$ python -q
>>> import numpy as np
>>> np.set_printoptions(precision=3, suppress=True, linewidth=100)
>>> u = np.array([1, -3, 3, -1, -3, 3, 0, 1, -2])
>>> K = np.array([np.roll(u, i) for i in range(9)])
>>> K
array([[ 1, -3,  3, -1, -3,  3,  0,  1, -2],
       [-2,  1, -3,  3, -1, -3,  3,  0,  1],
       [ 1, -2,  1, -3,  3, -1, -3,  3,  0],
       [ 0,  1, -2,  1, -3,  3, -1, -3,  3],
       [ 3,  0,  1, -2,  1, -3,  3, -1, -3],
       [-3,  3,  0,  1, -2,  1, -3,  3, -1],
       [-1, -3,  3,  0,  1, -2,  1, -3,  3],
       [ 3, -1, -3,  3,  0,  1, -2,  1, -3],
       [-3,  3, -1, -3,  3,  0,  1, -2,  1]])
>>> q, Rm = np.linalg.qr(K)
>>> print(round(float(np.trace(q @ q.T)), 3))
9.0
>>> np.round(abs(Rm[0, 0]), 3), round(float(np.linalg.norm(K[:, 0])), 3)
(np.float64(6.557), 6.557)
>>> print(np.allclose(Rm.T @ Rm, K.T @ K))
True
>>> q.shape, Rm.shape
((9, 9), (9, 9))
>>> u = np.array([0, 0, 1, 0, 2, 0, 2, 1, 2])
>>> other = K + np.outer(u, np.eye(9)[6])
>>> other
array([[ 1., -3.,  3., -1., -3.,  3.,  0.,  1., -2.],
       [-2.,  1., -3.,  3., -1., -3.,  3.,  0.,  1.],
       [ 1., -2.,  1., -3.,  3., -1., -2.,  3.,  0.],
       [ 0.,  1., -2.,  1., -3.,  3., -1., -3.,  3.],
       [ 3.,  0.,  1., -2.,  1., -3.,  5., -1., -3.],
       [-3.,  3.,  0.,  1., -2.,  1., -3.,  3., -1.],
       [-1., -3.,  3.,  0.,  1., -2.,  3., -3.,  3.],
       [ 3., -1., -3.,  3.,  0.,  1., -1.,  1., -3.],
       [-3.,  3., -1., -3.,  3.,  0.,  3., -2.,  1.]])
>>> round(float(np.linalg.det(other) / np.linalg.det(K)), 3), np.round(1 + np.linalg.solve(K, u)[6], 3)
(-0.001, np.float64(-0.001))
>>> np.linalg.matrix_rank(np.linalg.inv(other) - np.linalg.inv(K), tol=1e-8)
np.int64(1)
>>> feats = np.loadtxt("test7.csv", delimiter=",")
>>> feats
array([[0., 0., 0., 0., 0., 0., 0., 1., 0., 0., 0., 0., 0., 0.],
       [0., 0., 0., 0., 0., 0., 0., 0., 0., 0., 1., 0., 0., 0.],
       [0., 0., 0., 0., 0., 0., 0., 0., 0., 0., 0., 1., 0., 0.],
       [0., 0., 0., 0., 0., 0., 1., 0., 0., 0., 0., 0., 0., 0.],
       [0., 1., 0., 0., 0., 0., 0., 0., 0., 0., 0., 0., 0., 0.],
       [0., 0., 0., 1., 0., 0., 0., 0., 0., 0., 0., 0., 0., 0.],
       [0., 0., 0., 0., 0., 0., 0., 0., 0., 1., 0., 0., 0., 0.],
       [0., 0., 0., 0., 0., 1., 0., 0., 0., 0., 0., 0., 0., 0.],
       [0., 0., 0., 0., 0., 0., 0., 0., 0., 0., 0., 0., 1., 0.],
       [1., 0., 0., 0., 0., 0., 0., 0., 0., 0., 0., 0., 0., 0.],
       [0., 0., 0., 0., 0., 0., 0., 0., 0., 0., 0., 0., 0., 1.],
       [0., 0., 0., 0., 1., 0., 0., 0., 0., 0., 0., 0., 0., 0.],
       [0., 0., 1., 0., 0., 0., 0., 0., 0., 0., 0., 0., 0., 0.],
       [0., 0., 0., 0., 0., 0., 0., 0., 1., 0., 0., 0., 0., 0.]])
>>> print(feats @ np.ones(14))
[1. 1. 1. 1. 1. 1. 1. 1. 1. 1. 1. 1. 1. 1.]
>>> p = np.eye(14)[5]
>>> for _ in range(7):
...     p = p @ feats
...     print(p.round(3))
... 
[0. 0. 0. 1. 0. 0. 0. 0. 0. 0. 0. 0. 0. 0.]
[0. 0. 0. 0. 0. 0. 1. 0. 0. 0. 0. 0. 0. 0.]
[0. 0. 0. 0. 0. 0. 0. 0. 0. 1. 0. 0. 0. 0.]
[1. 0. 0. 0. 0. 0. 0. 0. 0. 0. 0. 0. 0. 0.]
[0. 0. 0. 0. 0. 0. 0. 1. 0. 0. 0. 0. 0. 0.]
[0. 0. 0. 0. 0. 1. 0. 0. 0. 0. 0. 0. 0. 0.]
[0. 0. 0. 1. 0. 0. 0. 0. 0. 0. 0. 0. 0. 0.]
>>> rng = np.random.default_rng(1)
>>> lab = rng.permutation(14)
>>> lab
array([ 1, 10,  7,  9, 13,  4,  5,  8,  0,  2, 12, 11,  6,  3])
>>> other = feats[lab][:, lab]
>>> print(round(float(np.linalg.det(other)), 3), np.round(np.linalg.det(feats[lab]), 3))
1.0 1.0
>>> np.sort(np.abs(np.linalg.eigvals(other)))
array([1., 1., 1., 1., 1., 1., 1., 1., 1., 1., 1., 1., 1., 1.])
>>> np.trace(other)
np.float64(0.0)
>>> x0 = np.array([-3, 1, 2, -1, 0, -2, 0, 1, 2, -3, 2, -3, 0, -3])
>>> round(np.linalg.det(feats), 3)
np.float64(1.0)
>>> np.abs(np.linalg.eigvals(feats))
array([1., 1., 1., 1., 1., 1., 1., 1., 1., 1., 1., 1., 1., 1.])
>>> round(float(np.linalg.norm(x0)), 3), round(np.linalg.norm(feats @ x0), 3)
(7.416, np.float64(7.416))
>>> np.sort(np.abs(np.linalg.eigvals(feats)))
array([1., 1., 1., 1., 1., 1., 1., 1., 1., 1., 1., 1., 1., 1.])
>>> np.trace(feats)
np.float64(0.0)
>>> round(float(np.linalg.det(feats)), 3)
1.0
>>> np.allclose(feats @ feats.T, feats.T @ feats)
True
>>> round(float(np.abs(np.linalg.eigvals(feats)).max()), 3)
1.0
>>> x0 = np.array([1, -3, -5, 5, -4, -2, 3, 3, 3, -4, 3, 3, 4, 3])
>>> target = feats @ x0
>>> target
array([ 3.,  3.,  3.,  3., -3.,  5., -4., -2.,  4.,  1.,  3., -4., -5.,  3.])
>>> print(np.linalg.solve(feats, target + feats[:, 2]))
[ 1. -3. -4.  5. -4. -2.  3.  3.  3. -4.  3.  3.  4.  3.]
>>> np.linalg.solve(feats, 5 * target)
array([  5., -15., -25.,  25., -20., -10.,  15.,  15.,  15., -20.,  15.,  15.,  20.,  15.])
>>> J = np.load("x.npy")
>>> J
array([[  2,   0,   0,  -6,  -1,  -1,   4,  -6,  -7,   6,   0,  -1],
       [  1,   0,   2,   0,   6,  -1,  -4,  -3,  -5,  -4,   2,  -1],
       [  1,   2,   0,   0,  -4,   2,   2,  -2,   6,   2,   0,   3],
       [  0,   3,   2,  -6,  -8,   0,   4,  -5,   4,  -5,   5,   7],
       [  5,  -1,   5,  -4,   1,  -1,   1,  -3,   1,   0,   0,  -4],
       [ -4,   5,  -2,   2,  -4,   6,   2,  -3,  -2,   5,   1,   4],
       [  1,   3,  -1,   2,  -3,   1,   2,  -3,   1,   1,  -2,   0],
       [ -2,   4,  -1,  -1,   1,  -3,   1,  -6,  -7,   0,   5,   0],
       [  0,   6,   0,  -1,  -5,   3,   1,  -5,   4,   4,  -5,   2],
       [  2,   1,   5,   2,   9,   1,  -6,  -3,  -3,  -7,   6,  -2],
       [  0,  -1,  -1,   0,   1,   1,   0,  -2,  -2,  -4,   4,   3],
       [ -3,   3,   3,   5,   5,   1,  -3,  -4,  -5,   0,   7,   1],
       [ -2,  -2,  -2,   3,  -2,   5,   2,   1,   2,   0,   4,   6],
       [  4,   7,   1,  -1,  -1,   1,   1,  -4,  -1,   0,   1,  -5],
       [  3,  -3,   3,  -3,   1,   0,   1,  -3,  -2,   3,  -2,  -1],
       [ -5,   4,   1,  -4,  -2,   2,  -2,  -4,   1,   1,  -1,   5],
       [  6,  -1,   1,   2,  -5,   2,   4,  -2,   1,  -3,   1,   3],
       [  3,  -6,   3,  -4,  -7,   2,   6,  -1,   1,   1,   1,   6],
       [  1,   1,   6,  -4,   1,   1,  -4,  -4,  -2,  -3,   0,   4],
       [  4,   0,  -1,  -4,  -3,   0,   5,  -8,  -4,   4,  -4,   0],
       [  4,   2,   5,  -2,  -7,   1,   3,  -1,   9,  -3,   3,   3],
       [  3,   3,   3,  -4,  -4,   3,   2,  -8,   2,   7,  -7,   1],
       [  2,   3,   4,  -3,  -2,   0,   2,  -8,   0,  -1,   0,  -1],
       [  1,  -1,   4,   0,   3,   3,   0,  -4,  -5,   6,   2,   0],
       [  1,  -2,   0,   6,   1,   3,   1,   0,   2,  -1,   5,   3],
       [  6,   3,   8,  -6,  -7,   2,   3,  -7,   5,   2,  -4,   1],
       [  0,   3,   0,   1,  -5,   3,   4,  -5,  -5,   2,   3,   5],
       [  1,  -3,   3,  -1,   6,   0,  -1,  -8,  -8,   0,   3,   2],
       [  2,   3,   3,  -8,  -6,   0,   2,  -3,   3,  -2,   0,   3],
       [  3,   1,   1,  -2,   0,  -2,   3, -11,  -6,   1,  -1,   0],
       [  0,   4,  -2,   1,  -1,  -2,   2,  -8,  -4,  -2,   1,   1],
       [  6,   0,   6,  -7,  -4,   4,   1,  -7,  -1,   4,  -7,   3],
       [  6,  -2,   7,  -2,   1,   0,   0,  -8,  -6,  -2,  -1,   1],
       [  0,   5,   1,  -5,   0,   3,  -2,  -3,  -2,   5,  -2,   0],
       [ -2,   4,   2,   2,   2,  -2,  -1,  -4,  -4,   0,   5,  -1],
       [  2,   6,   3,   3,   0,  -2,   0,  -6,   2,  -5,   3,  -3],
       [  1,   0,   0,   1,  -4,   3,   3,  -4,  -3,  -1,   1,   6],
       [  4,   2,   2,  -5,  -8,   0,   5,  -3,   6,  -3,   3,   4],
       [  6,  -6,   6,  -6,   1,   1,   0,  -2,  -5,   0,  -2,   1],
       [  1,  -1,   1,  -6,  -6,   4,   4,  -4,   4,   6,  -3,   5],
       [  3,   1,   3,  -2,  -5,   3,   3,  -3,   5,  -3,   5,   6],
       [  0,   2,  -4,   2,  -8,   3,   6,  -2,   4,   1,   0,   4],
       [ -1,   3,  -3,  -3,  -2,  -1,   3,  -3,  -5,   3,   2,   0]])
>>> Xc = J - J.mean(axis=0)
>>> U, sigma, Vh = np.linalg.svd(Xc, full_matrices=False)
>>> Vh[0] * np.sign(Vh[0, np.abs(Vh[0]).argmax()])
array([-0.109, -0.032,  0.024,  0.246,  0.621, -0.147, -0.312, -0.057, -0.526, -0.144,  0.248,
       -0.243])
>>> np.abs(Vh[0]).argmax()
np.int64(4)
>>> np.abs(Vh[-1])
array([0.046, 0.314, 0.199, 0.027, 0.516, 0.045, 0.633, 0.247, 0.001, 0.087, 0.23 , 0.262])
>>> np.abs(U[:, 0]).argmax()
np.int64(9)
>>> round((sigma ** 2).sum() ** 2 / (sigma ** 4).sum(), 3)
np.float64(5.101)
>>> np.round(sigma ** 2 / (sigma ** 2).sum(), 3) + 0
array([0.333, 0.208, 0.146, 0.1  , 0.074, 0.056, 0.036, 0.023, 0.015, 0.007, 0.002, 0.   ])
>>> x0 = np.array([2, -2, 0, 2, 2, 2, -1, 2, -2, 2, -1, 1])
>>> target = J @ x0
>>> np.round(np.linalg.pinv(J) @ J, 3) + 0
array([[1., 0., 0., 0., 0., 0., 0., 0., 0., 0., 0., 0.],
       [0., 1., 0., 0., 0., 0., 0., 0., 0., 0., 0., 0.],
       [0., 0., 1., 0., 0., 0., 0., 0., 0., 0., 0., 0.],
       [0., 0., 0., 1., 0., 0., 0., 0., 0., 0., 0., 0.],
       [0., 0., 0., 0., 1., 0., 0., 0., 0., 0., 0., 0.],
       [0., 0., 0., 0., 0., 1., 0., 0., 0., 0., 0., 0.],
       [0., 0., 0., 0., 0., 0., 1., 0., 0., 0., 0., 0.],
       [0., 0., 0., 0., 0., 0., 0., 1., 0., 0., 0., 0.],
       [0., 0., 0., 0., 0., 0., 0., 0., 1., 0., 0., 0.],
       [0., 0., 0., 0., 0., 0., 0., 0., 0., 1., 0., 0.],
       [0., 0., 0., 0., 0., 0., 0., 0., 0., 0., 1., 0.],
       [0., 0., 0., 0., 0., 0., 0., 0., 0., 0., 0., 1.]])
>>> print(np.round(np.linalg.lstsq(J, target)[0], 3) + 0)
[ 2. -2.  0.  2.  2.  2. -1.  2. -2.  2. -1.  1.]
>>> target = target + 0.02 * rng.normal(size=43)
>>> target
array([ -2.994,   9.001, -16.989, -64.015,  -9.003,  -1.01 ,  -9.988, -21.999, -22.006,   9.984,
        -3.005,   9.   ,   9.994, -20.974,  12.02 , -26.054,  -2.038,  -3.003,  -6.008,  -6.996,
       -40.996,  -9.958, -33.022,  27.992,  17.041, -33.987,  -5.987,  17.99 , -45.033, -13.997,
       -25.998,   2.975,   7.986,  -2.001, -13.019, -38.002,   0.002, -49.999,  24.99 , -11.988,
       -27.982, -21.994, -15.016])
>>> b, *_ = np.linalg.lstsq(J, target)
>>> np.round(J.T @ (target - J @ b), 3) + 0
array([0., 0., 0., 0., 0., 0., 0., 0., 0., 0., 0., 0.])
>>> b.round()
array([ 2., -2.,  0.,  2.,  2.,  2., -1.,  2., -2.,  2., -1.,  1.])
